>>> import numpy as np
>>> np.set_printoptions(suppress=True, linewidth=120)
>>> Y = np.array([[-2, 0], [1, 2]])
>>> cent = np.array([[-1]])
>>> J = np.block([[Y, np.array([[0], [2]])], [np.zeros((1, 2)), cent]])
>>> J
array([[-2.,  0.,  0.],
       [ 1.,  2.,  2.],
       [ 0.,  0., -1.]])
>>> Y = np.linalg.inv(J)
>>> np.round(np.linalg.inv(Y), 3)
array([[-2., -0., -0.],
       [ 1.,  2.,  2.],
       [-0., -0., -1.]])
>>> np.round(np.linalg.det(J) * Y, 3)
array([[-2., -0., -0.],
       [ 1.,  2.,  4.],
       [-0., -0., -4.]])
>>> (np.abs(Y) > 1e-9).astype(int)
array([[1, 0, 0],
       [1, 1, 1],
       [0, 0, 1]])
>>> np.round(np.linalg.slogdet(J)[0], 3)
np.float64(1.0)
>>> print(Y)
[[-0.5  -0.   -0.  ]
 [ 0.25  0.5   1.  ]
 [-0.   -0.   -1.  ]]
>>> np.allclose(Y, J.T)
False
>>> print(round(float(np.linalg.cond(J)), 3))
4.684
>>> round(np.linalg.det(J) * np.linalg.det(Y), 3)
np.float64(1.0)
>>> J @ Y
array([[1., 0., 0.],
       [0., 1., 0.],
       [0., 0., 1.]])
>>> Y = J / np.sqrt((J ** 2).mean(axis=1, keepdims=True))
>>> np.linalg.matrix_rank(Y) == np.linalg.matrix_rank(J)
np.True_
>>> round(np.linalg.norm(J, 1), 3), round(np.linalg.norm(J, np.inf), 3)
(np.float64(3.0), np.float64(5.0))
>>> J[0] @ J[1]
np.float64(-2.0)
>>> np.round(np.linalg.norm(J, 2), 3)
np.float64(3.177)
>>> round(np.linalg.norm(J, "nuc"), 3)
np.float64(5.712)
>>> np.round(np.linalg.norm(J, axis=0), 3)
array([2.236, 2.   , 2.236])
>>> np.linalg.norm(J, axis=1).argmax()
np.int64(1)
>>> u = np.array([0, 1, 1])
>>> Y = J + np.outer(u, np.eye(3)[0])
>>> np.linalg.matrix_rank(Y - J)
np.int64(1)
>>> print(np.linalg.matrix_rank(np.linalg.inv(Y) - np.linalg.inv(J), tol=1e-8))
1
>>> Y
array([[-2.,  0.,  0.],
       [ 2.,  2.,  2.],
       [ 1.,  0., -1.]])
>>> np.round(np.linalg.det(Y) / np.linalg.det(J), 3), round(1 + np.linalg.solve(J, u)[0], 3)
(np.float64(1.0), np.float64(1.0))
>>> M = np.load("a.npy")
>>> M.round(3)
array([[ 1.066,  0.888,  1.838,  0.208, -1.523,  1.155],
       [ 1.066,  0.351, -1.725,  1.816,  0.035,  1.21 ],
       [-1.422, -0.109,  0.901,  0.413,  1.532,  1.907],
       [ 1.244, -2.635,  0.356, -0.25 ,  0.144,  0.546],
       [ 1.066,  0.351,  1.236,  1.349,  1.604, -1.349],
       [-1.422, -1.005,  0.421,  1.899, -1.319, -0.668]])
>>> print(np.round(np.linalg.svd(M, compute_uv=False), 3))
[3. 3. 3. 3. 3. 3.]
>>> round(M[:, 5] @ M[:, 3], 3)
np.float64(-0.0)
>>> np.round(M.T @ M, 3) + 0
array([[9., 0., 0., 0., 0., 0.],
       [0., 9., 0., 0., 0., 0.],
       [0., 0., 9., 0., 0., 0.],
       [0., 0., 0., 9., 0., 0.],
       [0., 0., 0., 0., 9., 0.],
       [0., 0., 0., 0., 0., 9.]])
>>> print(np.round(np.linalg.norm(M, axis=0), 3))
[3. 3. 3. 3. 3. 3.]
>>> x = np.array([0, 2, -2, -3, 3, -2])
>>> target = M @ x
>>> print(target.round(3))
[ -9.405  -3.612  -2.478  -5.893   1.692 -11.171]
>>> print(np.round(np.linalg.solve(M, -2 * target), 3) + 0)
[ 0. -4.  4.  6. -6.  4.]
>>> np.round(np.linalg.solve(M, target), 3) + 0
array([ 0.,  2., -2., -3.,  3., -2.])
>>> np.round(np.linalg.solve(M, M[:, 5]), 3) + 0
array([0., 0., 0., 0., 0., 1.])
>>> x = np.array([3, -4, 0, 1, -1, -2])
>>> target = M @ x
>>> coef, lr = np.zeros(6), 1 / np.linalg.norm(M, 2) ** 2
>>> for i in range(300):
...     coef -= lr * M.T @ (M @ coef - target)
...     if i % 50 == 0: print(i, round(np.linalg.norm(M @ coef - target), 3))
... 
0 0.0
50 0.0
100 0.0
150 0.0
200 0.0
250 0.0
>>> coef.round(3) + 0
array([ 3., -4.,  0.,  1., -1., -2.])
>>> round(np.linalg.cond(M), 3)
np.float64(1.0)
>>> q, Rm = np.linalg.qr(M)
>>> Rm.round(3) + 0
array([[-3.,  0.,  0.,  0.,  0.,  0.],
       [ 0., -3.,  0.,  0.,  0.,  0.],
       [ 0.,  0., -3.,  0.,  0.,  0.],
       [ 0.,  0.,  0., -3.,  0.,  0.],
       [ 0.,  0.,  0.,  0., -3.,  0.],
       [ 0.,  0.,  0.,  0.,  0., -3.]])
>>> np.round(q.T @ q, 3) + 0
array([[1., 0., 0., 0., 0., 0.],
       [0., 1., 0., 0., 0., 0.],
       [0., 0., 1., 0., 0., 0.],
       [0., 0., 0., 1., 0., 0.],
       [0., 0., 0., 0., 1., 0.],
       [0., 0., 0., 0., 0., 1.]])
>>> print(np.round(np.abs(np.diag(Rm)), 3))
[3. 3. 3. 3. 3. 3.]
>>> q.shape, Rm.shape
((6, 6), (6, 6))
>>> round(np.trace(q @ q.T), 3)
np.float64(6.0)
>>> rng = np.random.default_rng(9967)
>>> th = rng.uniform(0, 2 * np.pi, 23)
>>> q, _ = np.linalg.qr(np.array([[0.3, 1.2],
...     [-0.1, 0.0],
...     [1.9, -0.6],
...     [0.7, 0.8],
...     [1.1, -0.6],
...     [0.2, 0.2],
...     [-0.2, -2.3],
...     [-0.3, 0.6]]))
>>> K = 3 * np.c_[np.cos(th), np.sin(th)] @ q.T
>>> K.round(3)
array([[ 0.349,  0.102, -2.272, -0.279, -1.453, -0.095, -1.052,  0.635],
       [ 1.244, -0.085,  1.115,  1.253,  0.437,  0.334, -2.067,  0.241],
       [ 0.86 ,  0.06 , -1.665,  0.272, -1.183,  0.053, -1.875,  0.701],
       [ 0.888, -0.119,  2.   ,  1.188,  1.046,  0.327, -1.256, -0.092],
       [-0.024, -0.118,  2.427,  0.573,  1.485,  0.173,  0.488, -0.542],
       [ 1.301, -0.069,  0.763,  1.212,  0.211,  0.32 , -2.234,  0.34 ],
       [ 0.577,  0.087, -2.065, -0.049, -1.372, -0.034, -1.431,  0.679],
       [ 1.098,  0.028, -1.127,  0.591, -0.902,  0.141, -2.21 ,  0.676],
       [-0.623,  0.127, -2.283, -1.048, -1.27 , -0.294,  0.72 ,  0.258],
       [-0.995,  0.113, -1.825, -1.23 , -0.919, -0.336,  1.483,  0.012],
       [ 1.326, -0.048,  0.325,  1.125, -0.061,  0.293, -2.362,  0.446],
       [ 1.326, -0.042,  0.198,  1.094, -0.138,  0.284, -2.383,  0.474],
       [-0.99 , -0.044,  1.405, -0.438,  1.05 , -0.098,  2.063, -0.695],
       [ 1.229,  0.002, -0.648,  0.811, -0.635,  0.202, -2.362,  0.622],
       [-1.261,  0.007,  0.484, -0.876,  0.541, -0.221,  2.389, -0.598],
       [ 0.819,  0.065, -1.736,  0.222, -1.219,  0.039, -1.812,  0.701],
       [ 1.212, -0.091,  1.251,  1.261,  0.526,  0.338, -1.984,  0.198],
       [-0.62 , -0.083,  2.017,  0.003,  1.351,  0.022,  1.5  , -0.684],
       [ 1.19 , -0.094,  1.333,  1.264,  0.581,  0.339, -1.928,  0.172],
       [-0.031,  0.12 , -2.439, -0.619, -1.481, -0.185, -0.389,  0.523],
       [-1.119, -0.025,  1.064, -0.623,  0.867, -0.15 ,  2.237, -0.67 ],
       [ 0.032, -0.12 ,  2.439,  0.62 ,  1.481,  0.185,  0.387, -0.523],
       [ 1.314, -0.029, -0.053,  1.023, -0.289,  0.263, -2.408,  0.524]])
>>> Uu, s, Vh = np.linalg.svd(K)
>>> V = Vh[:(s > 1e-8).sum()]
>>> x = K[6] + -3 * K[13] + rng.integers(2) * np.eye(8)[7]
>>> x.round(3)
array([-3.111,  0.082, -0.121, -2.483,  0.533, -0.641,  5.655, -1.187])
>>> np.linalg.matrix_rank(np.vstack([K, x]))
np.int64(2)
>>> round(np.linalg.norm(x - V.T @ V @ x), 3)
np.float64(0.0)
>>> G = np.cov(K, rowvar=False)
>>> np.round(np.linalg.eigvalsh(G)[::-1], 3) + 0
array([4.851, 3.716, 0.   , 0.   , 0.   , 0.   , 0.   , 0.   ])
>>> np.argsort(-K.std(axis=0).round(6), kind="stable")
array([6, 2, 4, 0, 3, 7, 5, 1])
>>> np.argwhere(np.triu(np.abs(np.corrcoef(K.T)) > 0.8, 1))
array([[0, 3],
       [0, 5],
       [0, 6],
       [1, 2],
       [1, 4],
       [2, 4],
       [3, 5],
       [4, 7],
       [6, 7]])
>>> np.round(K.std(axis=0), 3)
array([0.902, 0.082, 1.614, 0.809, 1.002, 0.217, 1.676, 0.502])
>>> Xs = K - K.mean(axis=0)
>>> V = np.linalg.svd(Xs)[2][:2]
>>> Y = Xs - Xs @ V.T @ V
>>> np.round(np.cov(Xs @ V.T, rowvar=False), 3) + 0
array([[4.851, 0.   ],
       [0.   , 3.716]])
>>> round(np.linalg.norm(Y) / np.linalg.norm(Xs), 3)
np.float64(0.0)
>>> np.round(Y.std(axis=0), 3) + 0
array([0., 0., 0., 0., 0., 0., 0., 0.])
>>> np.round((Xs @ V.T).std(axis=0), 3)
array([2.154, 1.885])
>>> lab = K[:, 1] > np.median(K[:, 1])
>>> u = K[lab].mean(axis=0) - K[~lab].mean(axis=0)
>>> print(round((((K - K.mean(axis=0)) @ u > 0) == lab).mean(), 3))
0.957
>>> u.round(3)
array([-0.601,  0.141, -2.587, -1.105, -1.46 , -0.312,  0.624,  0.333])
>>> arr = np.array([[1, 15, -5, 9, -1, -5, 8, 8, 0],
...     [-8, 9, -3, 3, -9, -8, -7, -7, -8],
...     [-5, -3, 1, -7, 3, 2, 6, -3, -3],
...     [7, 12, -4, 8, -2, 8, -4, -7, 0],
...     [-9, -9, 3, -4, -5, -7, -9, -3, 4]])
>>> arr @ arr
Traceback (most recent call last):
  File "<python-input-82>", line 1, in <module>
    arr @ arr
    ~~~~^~~~~
ValueError: matmul: Input operand 1 has a mismatch in its core dimension 0, with gufunc signature (n?,k),(k,m?)->(n?,m?) (size 5 is different from 9)
>>> G = arr.T @ arr
>>> np.trace(G), (arr ** 2).sum()
(np.int64(1880), np.int64(1880))
>>> np.round(np.linalg.svd(arr, compute_uv=False) ** 2, 3)
array([873.434, 555.533, 289.686, 141.986,  19.361])
>>> np.linalg.matrix_rank(G)
np.int64(5)
>>> np.round(np.linalg.eigvalsh(G)[::-1], 3) + 0
array([873.434, 555.533, 289.686, 141.986,  19.361,   0.   ,   0.   ,   0.   ,   0.   ])
>>> data = np.load("m.npy")
>>> data
array([[ 0.307,  0.443, -0.678,  0.341,  0.746],
       [-1.887, -0.518,  2.936,  0.08 ,  1.044],
       [ 1.735, -0.544,  1.239,  0.564, -0.443],
       [-0.222,  0.934,  0.78 ,  0.234, -0.908],
       [-1.13 ,  0.14 , -0.765, -1.457,  0.494],
       [-0.592, -1.553, -0.244, -2.105, -0.252],
       [-0.466, -0.716,  2.496, -1.873,  1.694]])
>>> Y = data + rng.integers(-2, 3, (7, 3)) @ rng.integers(-2, 3, (3, 5))
>>> Y.round(3)
array([[ 0.307,  1.443, -2.678, -3.659, -1.254],
       [ 0.113,  1.482,  4.936, 10.08 ,  7.044],
       [ 5.735,  1.456,  0.239,  4.564,  3.557],
       [-4.222,  2.934,  2.78 ,  4.234, -0.908],
       [-1.13 , -0.86 ,  1.235,  2.543,  2.494],
       [-0.592, -4.553, -0.244, -6.105, -2.252],
       [11.534,  5.284, -3.504,  2.127,  9.694]])
>>> print(np.linalg.matrix_rank(Y - data, tol=1e-8))
3
>>> Y = data / np.linalg.norm(data, axis=1)
Traceback (most recent call last):
  File "<python-input-93>", line 1, in <module>
    Y = data / np.linalg.norm(data, axis=1)
        ~~~~~^~~~~~~~~~~~~~~~~~~~~~~~~~~~~~
ValueError: operands could not be broadcast together with shapes (7,5) (7,) 
>>> Y = data / np.linalg.norm(data, axis=1, keepdims=True)
>>> G = Y @ Y.T
>>> (G - 2 * np.eye(7)).round(6).argmax(axis=1)
array([4, 6, 3, 1, 5, 4, 1])
>>> print((np.abs(G) > 0.9).astype(int))
[[1 0 0 0 0 0 0]
 [0 1 0 0 0 0 0]
 [0 0 1 0 0 0 0]
 [0 0 0 1 0 0 0]
 [0 0 0 0 1 0 0]
 [0 0 0 0 0 1 0]
 [0 0 0 0 0 0 1]]
>>> np.argwhere(np.triu(np.abs(G) > 0.95, 1))
array([], shape=(0, 2), dtype=int64)
>>> Y = np.c_[data[:, :2] @ np.array([[1, 3], [3, -1]]), np.array([-2, 5, 0, -5, 2, -3, 7])]
>>> print(Y.round(3))
[[ 1.636  0.478 -2.   ]
 [-3.441 -5.143  5.   ]
 [ 0.103  5.749  0.   ]
 [ 2.58  -1.6   -5.   ]
 [-0.71  -3.53   2.   ]
 [-5.251 -0.223 -3.   ]
 [-2.614 -0.682  7.   ]]
>>> np.linalg.matrix_rank(np.c_[data, Y])
np.int64(6)
>>> np.round(np.linalg.lstsq(data, Y[:, 0])[0], 3) + 0
array([1., 3., 0., 0., 0.])
>>> print(np.round(np.linalg.norm(np.linalg.qr(data)[0].T @ Y, axis=0) ** 2 / ((Y ** 2).sum(axis=0) + 1e-12), 3))
[1.    1.    0.772]
>>> np.linalg.matrix_rank(Y)
np.int64(3)
>>> x = np.array([7, 5, 5, 5, 2])
>>> target = data @ x
>>> try:
...     np.linalg.solve(data, target)
... except np.linalg.LinAlgError as e:
...     print(repr(e))
... 
LinAlgError('Last 2 dimensions of the array must be square')
>>> print(target.round(3))
[  4.171   1.369  17.554   6.37  -17.332 -24.158  -0.339]
>>> print(np.round(np.linalg.pinv(data) @ data, 3) + 0)
[[1. 0. 0. 0. 0.]
 [0. 1. 0. 0. 0.]
 [0. 0. 1. 0. 0.]
 [0. 0. 0. 1. 0.]
 [0. 0. 0. 0. 1.]]
>>> np.round(np.linalg.lstsq(data, target)[0], 3)
array([7., 5., 5., 5., 2.])
>>> np.round(np.linalg.solve(data.T @ data, data.T @ target), 3)
array([7., 5., 5., 5., 2.])
>>> target = target + 0.02 * rng.normal(size=7)
>>> print(target.round(3))
[  4.151   1.383  17.547   6.363 -17.303 -24.174  -0.347]
>>> coef, *_ = np.linalg.lstsq(data, target)
>>> round(np.linalg.norm(target - data @ coef), 3)
np.float64(0.035)
>>> coef.round()
array([7., 5., 5., 5., 2.])
